In [1]: import numpy as np

In [2]: from numpy import linalg as LA

In [3]: np.set_printoptions(suppress=True, linewidth=160)

In [4]: m1 = np.loadtxt("mat.csv", delimiter=",")

In [5]: m1.round(1) + 0
Out[5]: 
array([[ 1. , -0.8,  0.1],
       [ 1. ,  4.1,  1.7],
       [ 1. ,  5.5,  2.2],
       [ 1. ,  4.1,  1.7],
       [ 1. ,  1.6,  0.9],
       [ 1. ,  7.7,  2.9],
       [ 1. , -0.3,  0.2],
       [ 1. ,  0.1,  0.4],
       [ 1. ,  2.1,  1. ],
       [ 1. ,  0. ,  0.3],
       [ 1. ,  3. ,  1.3],
       [ 1. ,  2.1,  1. ],
       [ 1. ,  0.2,  0.4]])

In [6]: U, sigma, Vh = LA.svd(m1, full_matrices=False)

In [7]: (sigma > 1e-8).sum()
Out[7]: np.int64(2)

In [8]: U.shape, sigma.shape, Vh.shape
Out[8]: ((13, 3), (3,), (3, 3))

In [9]: round(float(np.sqrt((sigma ** 2).sum())), 1), round(float(LA.norm(m1)), 1)
Out[9]: (13.4, 13.4)

In [10]: np.round(U.T @ U, 1) + 0
Out[10]: 
array([[1., 0., 0.],
       [0., 1., 0.],
       [0., 0., 1.]])

In [11]: np.abs(U[:, 0]).round(6).argmax()
Out[11]: np.int64(5)

In [12]: np.round(np.abs(Vh[0]), 1)
Out[12]: array([0.2, 0.9, 0.4])

In [13]: rk = LA.matrix_rank(m1)

In [14]: rk
Out[14]: np.int64(2)

In [15]: ns = LA.svd(m1)[2][rk:].T

In [16]: np.allclose(m1 @ ns, 0)
Out[16]: True

In [17]: np.round(ns[:, 0] / ns[np.abs(ns[:, 0]).round(6).argmax(), 0], 1)
Out[17]: array([-0.3, -0.3,  1. ])

In [18]: [int(LA.matrix_rank(m1[:, :j + 1])) for j in range(3)]
Out[18]: [1, 2, 2]

In [19]: np.round(np.diff(m1, axis=0), 1)
Out[19]: 
array([[ 0. ,  4.9,  1.6],
       [ 0. ,  1.4,  0.5],
       [ 0. , -1.4, -0.5],
       [ 0. , -2.6, -0.9],
       [ 0. ,  6.1,  2. ],
       [ 0. , -8. , -2.7],
       [ 0. ,  0.5,  0.2],
       [ 0. ,  1.9,  0.6],
       [ 0. , -2.1, -0.7],
       [ 0. ,  3. ,  1. ],
       [ 0. , -0.9, -0.3],
       [ 0. , -1.9, -0.6]])

In [20]: np.round(np.abs(m1).max(), 1)
Out[20]: np.float64(7.7)

In [21]: np.round(LA.svd(m1, compute_uv=False), 1) + 0
Out[21]: array([13.2,  2.7,  0. ])

In [22]: np.count_nonzero(m1)
Out[22]: np.int64(39)

In [23]: np.round(m1.sum(axis=0), 1)
Out[23]: array([13. , 29.3, 14.1])

In [24]: np.round(m1.sum(axis=1), 1)
Out[24]: array([ 0.3,  6.8,  8.7,  6.8,  3.4, 11.6,  0.9,  1.5,  4.1,  1.3,  5.3,  4.1,  1.6])

In [25]: other = np.array([[2, 0, 0], [2, 3, 1], [1, 0, 3]])

In [26]: LA.matrix_rank(m1 @ other)
Out[26]: np.int64(2)

In [27]: np.round(np.einsum("ij->j", m1), 1)
Out[27]: array([13. , 29.3, 14.1])

In [28]: np.vstack([m1, other.T]).shape
Out[28]: (16, 3)

In [29]: np.abs(np.diag(LA.qr(m1)[1])) > 1e-9
Out[29]: array([ True,  True, False])

In [30]: np.round(m1 @ LA.pinv(m1) @ m1, 1) + 0
Out[30]: 
array([[ 1. , -0.8,  0.1],
       [ 1. ,  4.1,  1.7],
       [ 1. ,  5.5,  2.2],
       [ 1. ,  4.1,  1.7],
       [ 1. ,  1.6,  0.9],
       [ 1. ,  7.7,  2.9],
       [ 1. , -0.3,  0.2],
       [ 1. ,  0.1,  0.4],
       [ 1. ,  2.1,  1. ],
       [ 1. ,  0. ,  0.3],
       [ 1. ,  3. ,  1.3],
       [ 1. ,  2.1,  1. ],
       [ 1. ,  0.2,  0.4]])

In [31]: J = np.loadtxt("out9.csv", delimiter=",")

In [32]: J
Out[32]: 
array([[ 0.,  9., -7.,  3.],
       [ 0.,  0., -4., -6.],
       [ 0.,  0.,  0., -3.],
       [ 0.,  0.,  0.,  0.]])

In [33]: def softmax(z):
    ...:     e = np.exp(z - z.max(axis=-1, keepdims=True))
    ...:     return e / e.sum(axis=-1, keepdims=True)
    ...: 

In [34]: np.round(softmax(10 * J[1]), 1) + 0
Out[34]: array([0.5, 0.5, 0. , 0. ])

In [35]: softmax(J).sum(axis=1)
Out[35]: array([1., 1., 1., 1.])

In [36]: att = J @ J.T / np.sqrt(4)

In [37]: np.round(softmax(att), 1) + 0
Out[37]: 
array([[1. , 0. , 0. , 0. ],
       [0. , 1. , 0. , 0. ],
       [0. , 1. , 0. , 0. ],
       [0.2, 0.2, 0.2, 0.2]])

In [38]: np.round(softmax(att)[1] @ J, 1) + 0
Out[38]: array([ 0.,  0., -4., -6.])

In [39]: rng = np.random.default_rng(143153)

In [40]: other = J + rng.integers(-2, 3, (4, 3)) @ rng.integers(-2, 3, (3, 4))

In [41]: other
Out[41]: 
array([[ 6., 11., -9.,  7.],
       [ 2., -4., -9., -4.],
       [ 2., -2., -1., -7.],
       [ 6., -4., -5., -2.]])

In [42]: np.abs(other - J).sum(axis=1)
Out[42]: array([14., 13.,  9., 17.])

In [43]: LA.matrix_rank(other - J, tol=1e-8)
Out[43]: np.int64(3)

In [44]: other - J
Out[44]: 
array([[ 6.,  2., -2.,  4.],
       [ 2., -4., -5.,  2.],
       [ 2., -2., -1., -4.],
       [ 6., -4., -5., -2.]])

In [45]: w1 = np.array([[3, -1, -2, 2, -2], [2, 2, -1, -2, 1], [1, 1, -2, -2, -2]])

In [46]: beta = np.array([2, -3, 2, -2, -1])

In [47]: H = np.maximum(m1 @ w1 + beta, 0)

In [48]: H.round(1)
Out[48]: 
array([[ 3.5,  0. ,  0.7,  1.5,  0. ],
       [15. ,  6. ,  0. ,  0. ,  0. ],
       [18.1,  9.1,  0. ,  0. ,  0. ],
       [15. ,  6. ,  0. ,  0. ,  0. ],
       [ 9. ,  0. ,  0. ,  0. ,  0. ],
       [23.2, 14.2,  0. ,  0. ,  0. ],
       [ 4.6,  0. ,  0. ,  0.2,  0. ],
       [ 5.7,  0. ,  0. ,  0. ,  0. ],
       [10.2,  1.2,  0. ,  0. ,  0. ],
       [ 5.3,  0. ,  0. ,  0. ,  0. ],
       [12.3,  3.3,  0. ,  0. ,  0. ],
       [10.2,  1.2,  0. ,  0. ,  0. ],
       [ 5.8,  0. ,  0. ,  0. ,  0. ]])

In [49]: (H > 0).astype(int)
Out[49]: 
array([[1, 0, 1, 1, 0],
       [1, 1, 0, 0, 0],
       [1, 1, 0, 0, 0],
       [1, 1, 0, 0, 0],
       [1, 0, 0, 0, 0],
       [1, 1, 0, 0, 0],
       [1, 0, 0, 1, 0],
       [1, 0, 0, 0, 0],
       [1, 1, 0, 0, 0],
       [1, 0, 0, 0, 0],
       [1, 1, 0, 0, 0],
       [1, 1, 0, 0, 0],
       [1, 0, 0, 0, 0]])

In [50]: np.round((H > 0).mean(axis=0), 1)
Out[50]: array([1. , 0.5, 0.1, 0.2, 0. ])

In [51]: cent = np.array([[0, 0], [0, 3], [4, 1], [9, 9], [2, 4]])

In [52]: w1 @ cent
Out[52]: 
array([[  6,   5],
       [-20,  -9],
       [-30, -25]])

In [53]: (H @ cent).round(6).argmax(axis=1)
Out[53]: array([0, 1, 1, 1, 0, 1, 0, 0, 1, 0, 1, 1, 0])

In [54]: U, sigma, Vh = LA.svd(J)

In [55]: V = Vh[:(sigma > 1e-8).sum()]

In [56]: x0 = J[1] + 4 * J[2] + rng.integers(2) * np.eye(4)[1]

In [57]: x0
Out[57]: array([  0.,   0.,  -4., -18.])

In [58]: np.round(V.T @ V, 1) + 0
Out[58]: 
array([[0., 0., 0., 0.],
       [0., 1., 0., 0.],
       [0., 0., 1., 0.],
       [0., 0., 0., 1.]])

In [59]: K = np.loadtxt("x.csv", delimiter=",")

In [60]: K.round(1) + 0
Out[60]: 
array([[-0.1,  0.7, -0.5,  0. , -0.3,  0.2,  0.2,  0.1,  0. ,  0. ,  0.4],
       [-0.2, -0.3, -0.3, -0.1,  0. ,  0.6,  0. , -0.6,  0.1,  0.1, -0.1],
       [-0.2, -0.3, -0.1,  0.2, -0.1,  0. ,  0.3,  0.4,  0.2,  0.7,  0.1],
       [ 0.4,  0.2, -0.2,  0. ,  0.5,  0.2,  0.4,  0.2,  0. ,  0. , -0.5],
       [ 0.1,  0.1,  0.4, -0.7, -0.3,  0.2,  0.2,  0.1,  0.2,  0.2, -0.2],
       [ 0.2, -0.2, -0.2, -0.3,  0.3, -0.1, -0.1,  0.1,  0.6, -0.3,  0.4],
       [ 0.2,  0.1, -0.3,  0.1, -0.3, -0.4, -0.2, -0.3,  0.4,  0.2, -0.5],
       [-0.4, -0.3, -0.3, -0.3, -0.1, -0.4,  0.4,  0. , -0.1, -0.3, -0.2],
       [ 0. , -0.2, -0.2,  0.1, -0.4,  0.4, -0.4,  0.6,  0. , -0.3, -0.3],
       [ 0.7, -0.4, -0.2,  0. , -0.4,  0. ,  0.3, -0.2, -0.3,  0. ,  0.2],
       [ 0. ,  0. , -0.4, -0.5,  0.2, -0.2, -0.5,  0.1, -0.4,  0.4,  0. ]])

In [61]: other = np.array([[0, 2, 0],
    ...:     [0, 0, 3],
    ...:     [2, 0, 1],
    ...:     [0, 1, 3],
    ...:     [0, 1, 3],
    ...:     [2, 1, 1],
    ...:     [3, 2, 1],
    ...:     [3, 2, 0],
    ...:     [0, 0, 0],
    ...:     [0, 1, 3],
    ...:     [0, 0, 3]])

In [62]: np.round(np.einsum("ik,kj->ij", K, other), 1) + 0
Out[62]: 
array([[ 0.2,  0.1,  1.7],
       [-1. , -0.9, -0.8],
       [ 1.7,  1.8,  2. ],
       [ 1.9,  2.7,  1.2],
       [ 2.1,  0. , -2.1],
       [-0.6,  0.1, -0.6],
       [-2.9, -1.1, -2.1],
       [-0.1, -1.1, -3.9],
       [ 1. ,  0.1, -3.4],
       [-0.1,  1.2, -1.7],
       [-2.2, -0.7, -0.5]])

In [63]: LA.matrix_rank(K @ other)
Out[63]: np.int64(3)

In [64]: np.round(other.T @ K.T, 1) + 0
Out[64]: 
array([[ 0.2, -1. ,  1.7,  1.9,  2.1, -0.6, -2.9, -0.1,  1. , -0.1, -2.2],
       [ 0.1, -0.9,  1.8,  2.7,  0. ,  0.1, -1.1, -1.1,  0.1,  1.2, -0.7],
       [ 1.7, -0.8,  2. ,  1.2, -2.1, -0.6, -2.1, -3.9, -3.4, -1.7, -0.5]])

In [65]: LA.matrix_rank(np.vstack([K, other.T]))
Out[65]: np.int64(11)

In [66]: np.round(np.einsum("ik,kj->ji", K, other), 1) + 0
Out[66]: 
array([[ 0.2, -1. ,  1.7,  1.9,  2.1, -0.6, -2.9, -0.1,  1. , -0.1, -2.2],
       [ 0.1, -0.9,  1.8,  2.7,  0. ,  0.1, -1.1, -1.1,  0.1,  1.2, -0.7],
       [ 1.7, -0.8,  2. ,  1.2, -2.1, -0.6, -2.1, -3.9, -3.4, -1.7, -0.5]])

In [67]: np.round(np.einsum("ij,ij->i", K, K), 1)
Out[67]: array([1., 1., 1., 1., 1., 1., 1., 1., 1., 1., 1.])

In [68]: x0 = np.array([0, 3, 5, 0, 5, 5, 2, 0, 1, 0, 0])

In [69]: np.round(np.abs(LA.eigvals(K)), 1)
Out[69]: array([1., 1., 1., 1., 1., 1., 1., 1., 1., 1., 1.])

In [70]: [p for p in range(1, 25) if np.allclose(LA.matrix_power(K, p), np.eye(11))]
Out[70]: []

In [71]: np.round(K.T @ (K @ x0), 1) + 0
Out[71]: array([0., 3., 5., 0., 5., 5., 2., 0., 1., 0., 0.])

In [72]: X = np.loadtxt("case1.csv", delimiter=",")

In [73]: X
Out[73]: 
array([[-0.1, -0.2,  0.1,  0.3,  0.6,  0.1, -0.4, -0.3, -0.8, -0.1, -0.1],
       [-1.3, -0.2, -0.5, -0.1, -0.3, -0.2, -0.3,  0.2, -0.5, -0.3, -0.7],
       [-0.7,  0.3,  0.2, -0.6, -0.8, -0.7,  0.5, -0.1, -0.8, -0.1, -0.4],
       [ 0.4, -0.6,  1. , -1.2, -0.3,  0.1, -0.6,  0.2, -0.1,  0.5, -0.6],
       [ 0.2, -0.2,  0.8, -0.8, -1.6,  0. ,  0.4, -0.2, -0.7,  0.9, -0.5]])

In [74]: other = np.array([[8, 6, 6],
    ...:     [8, 4, 0],
    ...:     [6, 7, 5],
    ...:     [1, 0, 6],
    ...:     [8, 7, 0],
    ...:     [8, 8, 1],
    ...:     [7, 9, 0],
    ...:     [8, 6, 1],
    ...:     [8, 4, 1],
    ...:     [3, 9, 5],
    ...:     [9, 3, 2]])

In [75]: LA.matrix_rank(X @ other)
Out[75]: np.int64(3)

In [76]: np.round(np.einsum("ik,kj->ji", X, other), 1) + 0
Out[76]: 
array([[ -8.7, -30.8, -22.2,  -5.7, -15. ],
       [ -5.5, -24.1, -14.2,   3.8,   1. ],
       [  0. , -14.3,  -9.7,   1.7,   3. ]])

In [77]: np.round(np.einsum("ik,kj->ij", X, other), 1) + 0
Out[77]: 
array([[ -8.7,  -5.5,   0. ],
       [-30.8, -24.1, -14.3],
       [-22.2, -14.2,  -9.7],
       [ -5.7,   3.8,   1.7],
       [-15. ,   1. ,   3. ]])

In [78]: np.vstack([X, other.T]).shape
Out[78]: (8, 11)

In [79]: np.round(other.T @ X.T, 1) + 0
Out[79]: 
array([[ -8.7, -30.8, -22.2,  -5.7, -15. ],
       [ -5.5, -24.1, -14.2,   3.8,   1. ],
       [  0. , -14.3,  -9.7,   1.7,   3. ]])

In [80]: np.round(np.einsum("ij->j", X), 1)
Out[80]: array([-1.5, -0.9,  1.6, -2.4, -2.4, -0.7, -0.4, -0.2, -2.9,  0.9, -2.3])

In [81]: mat = np.loadtxt("sample5.csv", delimiter=",")

In [82]: mat.round(1) + 0
Out[82]: 
array([[-0.5,  0.5, -0.2, -0.3,  0.1,  0.2, -0.1, -0.4, -0.2,  0.1, -0.3],
       [-0.3, -0.2,  0.1, -0.5, -0.4,  0.2, -0.5,  0.3,  0.1, -0.3,  0.1],
       [ 0. , -0.3, -0.7,  0. , -0.1, -0.5,  0. ,  0. ,  0. , -0.3, -0.4],
       [ 0.1, -0.2,  0.2, -0.3, -0.4, -0.3,  0.1, -0.6, -0.4,  0. ,  0.3],
       [-0.3,  0. , -0.3,  0.3, -0.4,  0. ,  0. ,  0.4, -0.4,  0.5,  0.2],
       [-0.3,  0.1,  0.6,  0.3, -0.3, -0.4,  0. ,  0.1,  0.1, -0.1, -0.5],
       [ 0.2,  0.6, -0.2, -0.1, -0.3, -0.4, -0.1,  0. ,  0.5,  0.2,  0.3],
       [ 0.2,  0.1, -0.1,  0.5, -0.2,  0.3, -0.6, -0.4,  0. , -0.2,  0. ],
       [-0.5, -0.2,  0. ,  0.2,  0.5, -0.3, -0.2, -0.2,  0.2, -0.1,  0.5],
       [ 0.1,  0.4,  0. ,  0.1,  0.1, -0.1,  0.1,  0.3, -0.5, -0.6,  0.2],
       [-0.3,  0. , -0.2,  0.2, -0.3,  0.4,  0.6, -0.2,  0.4, -0.3,  0.2]])

In [83]: np.round(mat.sum(axis=0), 1)
Out[83]: array([-1.7,  0.8, -0.8,  0.6, -1.6, -1. , -0.6, -0.6, -0.3, -1.3,  0.6])

In [84]: np.round(LA.svd(mat, compute_uv=False), 1)
Out[84]: array([1., 1., 1., 1., 1., 1., 1., 1., 1., 1., 1.])

In [85]: np.round(mat.sum(axis=1), 1)
Out[85]: array([-1.1, -1.3, -2.3, -1.3, -0.1, -0.4,  0.7, -0.5, -0.2,  0.2,  0.5])

In [86]: np.round(mat - mat[0], 1) + 0
Out[86]: 
array([[ 0. ,  0. ,  0. ,  0. ,  0. ,  0. ,  0. ,  0. ,  0. ,  0. ,  0. ],
       [ 0.2, -0.7,  0.3, -0.2, -0.5,  0. , -0.4,  0.7,  0.3, -0.4,  0.4],
       [ 0.5, -0.8, -0.4,  0.3, -0.2, -0.6,  0.1,  0.4,  0.2, -0.4, -0.2],
       [ 0.6, -0.7,  0.4,  0.1, -0.6, -0.5,  0.2, -0.2, -0.1, -0.1,  0.6],
       [ 0.2, -0.6, -0.1,  0.7, -0.5, -0.2,  0.1,  0.8, -0.2,  0.4,  0.4],
       [ 0.2, -0.4,  0.8,  0.6, -0.4, -0.5,  0.1,  0.5,  0.3, -0.2, -0.2],
       [ 0.7,  0. ,  0. ,  0.2, -0.4, -0.6,  0. ,  0.4,  0.7,  0.1,  0.5],
       [ 0.7, -0.5,  0.1,  0.8, -0.4,  0.1, -0.5,  0. ,  0.2, -0.2,  0.2],
       [ 0. , -0.7,  0.2,  0.5,  0.3, -0.5, -0.1,  0.2,  0.4, -0.1,  0.7],
       [ 0.6, -0.1,  0.2,  0.5,  0. , -0.3,  0.2,  0.7, -0.3, -0.7,  0.5],
       [ 0.2, -0.5,  0. ,  0.5, -0.4,  0.2,  0.6,  0.2,  0.6, -0.4,  0.4]])

In [87]: round(np.abs(mat).max(), 1)
Out[87]: np.float64(0.7)

In [88]: np.round(mat.mean(axis=0), 1) + 0
Out[88]: array([-0.2,  0.1, -0.1,  0.1, -0.1, -0.1, -0.1, -0.1,  0. , -0.1,  0.1])

In [89]: LA.matrix_rank(mat)
Out[89]: np.int64(11)

In [90]: np.round(np.diff(mat, axis=0), 1) + 0
Out[90]: 
array([[ 0.2, -0.7,  0.3, -0.2, -0.5,  0. , -0.4,  0.7,  0.3, -0.4,  0.4],
       [ 0.3, -0.2, -0.7,  0.4,  0.3, -0.7,  0.4, -0.4, -0.1,  0. , -0.5],
       [ 0.1,  0.1,  0.9, -0.2, -0.4,  0.2,  0.2, -0.5, -0.4,  0.3,  0.7],
       [-0.4,  0.2, -0.5,  0.6,  0.1,  0.3, -0.1,  0.9,  0. ,  0.5, -0.2],
       [ 0. ,  0.2,  0.9, -0.1,  0.1, -0.4,  0. , -0.3,  0.5, -0.6, -0.6],
       [ 0.5,  0.5, -0.8, -0.4,  0. ,  0. , -0.2,  0. ,  0.4,  0.3,  0.8],
       [ 0. , -0.5,  0.1,  0.6,  0. ,  0.7, -0.5, -0.4, -0.5, -0.3, -0.3],
       [-0.7, -0.3,  0.1, -0.3,  0.7, -0.6,  0.4,  0.2,  0.2,  0.1,  0.5],
       [ 0.6,  0.6,  0. , -0.1, -0.3,  0.2,  0.3,  0.4, -0.6, -0.6, -0.2],
       [-0.4, -0.4, -0.2,  0.1, -0.4,  0.5,  0.4, -0.5,  0.9,  0.3, -0.1]])
